% ipython --no-banner

In [1]: import numpy as np

In [2]: np.set_printoptions(suppress=True, linewidth=200)

In [3]: def rnd(a):
   ...:     return np.round(a, 2) + 0
   ...: 

In [4]: arr = np.load("dump.npy")

In [5]: print(arr)
[[-1.47 -0.72 -1.47]
 [-0.31 -0.19 -0.38]
 [-4.48 -2.24 -4.5 ]
 [-1.02 -0.5  -1.06]
 [ 0.   -0.03 -0.02]
 [ 1.21  0.6   1.21]
 [-0.48 -0.27 -0.43]
 [ 1.79  0.91  1.83]
 [-1.97 -1.01 -1.96]
 [-0.86 -0.41 -0.85]
 [-3.69 -1.82 -3.68]
 [-1.57 -0.78 -1.58]
 [-0.94 -0.46 -1.  ]
 [ 3.24  1.67  3.3 ]
 [-3.89 -2.   -3.87]
 [ 2.54  1.3   2.58]]

In [6]: Ac = arr - arr.mean(axis=0)

In [7]: V = np.linalg.svd(Ac)[2][:1]

In [8]: M2 = Ac - Ac @ V.T @ V

In [9]: print(rnd(np.linalg.norm(M2) / np.linalg.norm(Ac)))
0.01

In [10]: print(rnd(np.diag(V.T @ V)))
[0.44 0.11 0.45]

In [11]: mat = np.load("sample19.npy")

In [12]: print(mat)
[[3. 0. 0. 0.]
 [0. 3. 0. 0.]
 [0. 0. 4. 0.]
 [0. 0. 0. 3.]]

In [13]: # triangular, det is the product of the diagonal

In [14]: evals, V = np.linalg.eig(mat)

In [15]: print(rnd(np.sort(np.linalg.eigvals(mat @ mat))))
[ 9.  9.  9. 16.]

In [16]: print(mat @ V[:, 0] - evals[0] * V[:, 0])
[0. 0. 0. 0.]

In [17]: rng = np.random.default_rng(3043)

In [18]: z = rng.permutation(4)

In [19]: print(z)
[2 1 3 0]

In [20]: M2 = mat[z][:, z]

In [21]: print(M2)
[[4. 0. 0. 0.]
 [0. 3. 0. 0.]
 [0. 0. 3. 0.]
 [0. 0. 0. 3.]]

In [22]: print(np.diag(M2))
[4. 3. 3. 3.]

In [23]: print(rnd(np.linalg.eigvals(mat).sum().real))
13.0

In [24]: print(rnd(np.linalg.det(mat[::-1])))
108.0

In [25]: print(np.kron(np.eye(2, dtype=int), mat))
[[3. 0. 0. 0. 0. 0. 0. 0.]
 [0. 3. 0. 0. 0. 0. 0. 0.]
 [0. 0. 4. 0. 0. 0. 0. 0.]
 [0. 0. 0. 3. 0. 0. 0. 0.]
 [0. 0. 0. 0. 3. 0. 0. 0.]
 [0. 0. 0. 0. 0. 3. 0. 0.]
 [0. 0. 0. 0. 0. 0. 4. 0.]
 [0. 0. 0. 0. 0. 0. 0. 3.]]

In [26]: print(rnd(np.linalg.matrix_power(mat - np.diag(np.diag(mat)), 4)))
[[0. 0. 0. 0.]
 [0. 0. 0. 0.]
 [0. 0. 0. 0.]
 [0. 0. 0. 0.]]

In [27]: print(np.prod(np.diag(mat)), rnd(np.linalg.det(mat)))
108.0 108.0
